$ ipython --no-banner

In [1]: import numpy as np

In [2]: import numpy.linalg as la

In [3]: np.set_printoptions(precision=2, suppress=True, linewidth=140, sign=" ")

In [4]: X = np.diag(np.array([-3, 5, -5, -4, -5, 0, 2, 0, -4]))

In [5]: X
Out[5]: 
array([[-3,  0,  0,  0,  0,  0,  0,  0,  0],
       [ 0,  5,  0,  0,  0,  0,  0,  0,  0],
       [ 0,  0, -5,  0,  0,  0,  0,  0,  0],
       [ 0,  0,  0, -4,  0,  0,  0,  0,  0],
       [ 0,  0,  0,  0, -5,  0,  0,  0,  0],
       [ 0,  0,  0,  0,  0,  0,  0,  0,  0],
       [ 0,  0,  0,  0,  0,  0,  2,  0,  0],
       [ 0,  0,  0,  0,  0,  0,  0,  0,  0],
       [ 0,  0,  0,  0,  0,  0,  0,  0, -4]])

In [6]: W = np.array([[-1, 1],
   ...:     [3, -1],
   ...:     [-1, 0],
   ...:     [0, 2],
   ...:     [2, -1],
   ...:     [-2, -2],
   ...:     [3, 3],
   ...:     [1, -1],
   ...:     [-3, 3]])

In [7]: b = np.array([0, 0])

In [8]: act = np.maximum(X @ W + b, 0)

In [9]: (act > 0).astype(int)
Out[9]: 
array([[ 1,  0],
       [ 1,  0],
       [ 1,  0],
       [ 0,  0],
       [ 0,  1],
       [ 0,  0],
       [ 1,  1],
       [ 0,  0],
       [ 1,  0]])

In [10]: la.matrix_rank(act)
Out[10]: np.int64(2)

In [11]: C = np.array([[4, 0, -5], [4, 4, 1]])

In [12]: (act @ C).round(6).argmax(axis=1)
Out[12]: array([ 0,  0,  0,  0,  0,  0,  0,  0,  0])

In [13]: X @ la.pinv(X) @ X
Out[13]: 
array([[-3.,  0.,  0.,  0.,  0.,  0.,  0.,  0.,  0.],
       [ 0.,  5.,  0.,  0.,  0.,  0.,  0.,  0.,  0.],
       [ 0.,  0., -5.,  0.,  0.,  0.,  0.,  0.,  0.],
       [ 0.,  0.,  0., -4.,  0.,  0.,  0.,  0.,  0.],
       [ 0.,  0.,  0.,  0., -5.,  0.,  0.,  0.,  0.],
       [ 0.,  0.,  0.,  0.,  0.,  0.,  0.,  0.,  0.],
       [ 0.,  0.,  0.,  0.,  0.,  0.,  2.,  0.,  0.],
       [ 0.,  0.,  0.,  0.,  0.,  0.,  0.,  0.,  0.],
       [ 0.,  0.,  0.,  0.,  0.,  0.,  0.,  0., -4.]])

In [14]: la.lstsq(X[:-1].T, X[-1])[2]
Out[14]: np.int32(6)

In [15]: np.abs(np.diag(la.qr(X)[1])) > 1e-9
Out[15]: array([ True,  True,  True,  True,  True, False,  True, False,  True])

In [16]: np.allclose(X[:-1].T @ la.lstsq(X[:-1].T, X[-1])[0], X[-1])
Out[16]: False

In [17]: np.unique(X.round(6), axis=0).shape
Out[17]: (8, 9)

In [18]: rank = la.matrix_rank(X)

In [19]: rank
Out[19]: np.int64(7)

In [20]: N = la.svd(X)[2][rank:].T

In [21]: [int(la.matrix_rank(X[:, :j + 1])) for j in range(9)]
Out[21]: [1, 2, 3, 4, 5, 5, 6, 6, 7]

In [22]: N.shape
Out[22]: (9, 2)

In [23]: X @ N
Out[23]: 
array([[ 0.,  0.],
       [ 0.,  0.],
       [ 0.,  0.],
       [ 0.,  0.],
       [ 0.,  0.],
       [ 0.,  0.],
       [ 0.,  0.],
       [ 0.,  0.],
       [ 0.,  0.]])

In [24]: [int(la.matrix_rank(np.delete(X, i, axis=0))) for i in range(9)]
Out[24]: [6, 6, 6, 6, 6, 7, 6, 7, 6]

In [25]: la.matrix_rank(X.T @ X), la.matrix_rank(X @ X.T)
Out[25]: (np.int64(7), np.int64(7))

In [26]: np.allclose(X @ N, 0)
Out[26]: True

In [27]: K = np.load("layer0.npy")

In [28]: K
Out[28]: 
array([[ 4,  0, -1],
       [ 0,  2, -2],
       [-1, -2, -4]])

In [29]: hat = np.triu(np.array([[-2, 4, -4], [-2, 5, 2], [-1, 1, -2]]), 1) + np.eye(3)

In [30]: out = hat @ K @ la.inv(hat)

In [31]: np.poly(out)
Out[31]: array([  1.,  -2., -21.,  50.])

In [32]: np.trace(out), np.trace(K)
Out[32]: (np.float64(2.0), np.int64(2))

In [33]: np.einsum("ij,ji->", K, K)
Out[33]: np.int64(46)

In [34]: la.eigvals(K)
Out[34]: array([-4.71,  4.16,  2.55])

In [35]: np.poly(K)
Out[35]: array([  1.,  -2., -21.,  50.])

In [36]: np.allclose(K @ K.T, K.T @ K)
Out[36]: True

In [37]: round(float(la.det(K)), 2)
Out[37]: -50.0

In [38]: np.allclose(K, K.T)
Out[38]: True

In [39]: (K - K.T) / 2
Out[39]: 
array([[ 0.,  0.,  0.],
       [ 0.,  0.,  0.],
       [ 0.,  0.,  0.]])

In [40]: K @ K
Out[40]: 
array([[ 17,   2,   0],
       [  2,   8,   4],
       [  0,   4,  21]])

In [41]: t = np.radians(72)

In [42]: Rm = np.eye(3)

In [43]: Rm[0, 0] = Rm[2, 2] = np.cos(t)

In [44]: Rm[0, 2], Rm[2, 0] = -np.sin(t), np.sin(t)

In [45]: Rm
Out[45]: 
array([[ 0.31,  0.  , -0.95],
       [ 0.  ,  1.  ,  0.  ],
       [ 0.95,  0.  ,  0.31]])

In [46]: out = K @ Rm.T

In [47]: np.allclose(la.norm(K, axis=1), la.norm(out, axis=1))
Out[47]: True

In [48]: out
Out[48]: 
array([[ 2.19,  0.  ,  3.5 ],
       [ 1.9 ,  2.  , -0.62],
       [ 3.5 , -2.  , -2.19]])

In [49]: np.allclose(K @ K.T, out @ out.T)
Out[49]: True

In [50]: np.abs(out - K).max(axis=0)
Out[50]: array([ 4.5,  0. ,  4.5])
